>>> import numpy as np
>>> from numpy import linalg as LA
>>> np.set_printoptions(precision=1, suppress=True, linewidth=160, sign=" ")
>>> J = np.loadtxt("data.csv", delimiter=",")
>>> print(J)
[[ 0.8 -1.4 -3.  -0.1]
 [-0.9 -0.8 -0.6  1.4]
 [-1.  -0.3 -0.4 -1.2]
 [ 1.  -0.3 -1.4 -0.4]
 [-0.2 -0.9  1.8  1.1]
 [-1.   0.6 -0.7  0.7]
 [-0.6  0.2  1.3  1.1]
 [-1.5 -0.7  0.3  0.7]
 [-0.7 -2.7 -0.3 -1.4]
 [-1.3  1.7  0.  -0.8]
 [ 0.2  0.4  0.4  2.3]
 [-0.6 -0.8 -0.5 -0.5]
 [ 1.6 -0.3 -2.3  0.7]
 [ 0.5  0.9 -0.6 -0.3]
 [-0.9  0.7  1.5 -0.6]
 [-1.6  0.3  1.   0.3]
 [ 0.8 -1.5  1.   0.9]
 [-0.5 -1.9 -1.4 -0.3]
 [ 5.  -5.5 -6.  -1. ]
 [ 0.6  2.3 -0.8  0.1]
 [-1.1  0.9  0.4  2.4]
 [-0.9  0.8 -0.8  0.2]
 [-0.9 -0.6 -2.5  0.4]
 [ 0.  -0.3 -0.5 -1.3]
 [-0.7 -0.3  0.4  1. ]
 [-1.6  1.9  0.3  1.4]]
>>> proj = J @ LA.solve(J.T @ J, J.T)
>>> print(np.trace(proj))
4.0
>>> print(np.round(np.diag(proj), 1) + 0)
[ 0.1  0.2  0.1  0.   0.2  0.1  0.1  0.1  0.3  0.1  0.2  0.1  0.2  0.1  0.1  0.1  0.2  0.1  0.7  0.2  0.2  0.1  0.3  0.1  0.1  0.2]
>>> A2 = J / LA.norm(J, axis=1, keepdims=True)
>>> C2 = A2 @ A2.T
>>> print(round(float(np.degrees(np.arccos(np.clip(C2[18, 6], -1, 1)))), 1))
138.2
>>> ang = np.radians(72)
>>> r_ = np.eye(4)
>>> r_[3, 3] = r_[2, 2] = np.cos(ang)
>>> r_[3, 2], r_[2, 3] = -np.sin(ang), np.sin(ang)
>>> print(r_)
[[ 1.   0.   0.   0. ]
 [ 0.   1.   0.   0. ]
 [ 0.   0.   0.3  1. ]
 [ 0.   0.  -1.   0.3]]
>>> A2 = J @ r_.T
>>> print(np.allclose(LA.norm(J, axis=1), LA.norm(A2, axis=1)))
True
>>> print(round(float(LA.det(r_)), 1), round(np.trace(r_), 1))
1.0 2.6
>>> print(np.allclose(J @ J.T, A2 @ A2.T))
True
>>> ang = np.deg2rad(15)
>>> feats = np.eye(8)
>>> feats[np.ix_([0, 1], [0, 1])] = [[np.cos(ang), -np.sin(ang)], [np.sin(ang), np.cos(ang)]]
>>> print(feats)
[[ 1.  -0.3  0.   0.   0.   0.   0.   0. ]
 [ 0.3  1.   0.   0.   0.   0.   0.   0. ]
 [ 0.   0.   1.   0.   0.   0.   0.   0. ]
 [ 0.   0.   0.   1.   0.   0.   0.   0. ]
 [ 0.   0.   0.   0.   1.   0.   0.   0. ]
 [ 0.   0.   0.   0.   0.   1.   0.   0. ]
 [ 0.   0.   0.   0.   0.   0.   1.   0. ]
 [ 0.   0.   0.   0.   0.   0.   0.   1. ]]
>>> x = np.array([8, -9, -4, 6, -4, 1, -5, 6])
>>> print(np.round(LA.norm(x), 1), round(LA.norm(feats @ x), 1))
16.6 16.6
>>> print(round(float(LA.det(feats)), 1))
1.0
>>> print(feats.T @ (feats @ x))
[ 8. -9. -4.  6. -4.  1. -5.  6.]
>>> print(np.sort(np.abs(np.degrees(np.angle(LA.eigvals(feats))))))
[  0.   0.   0.   0.   0.   0.  15.  15.]
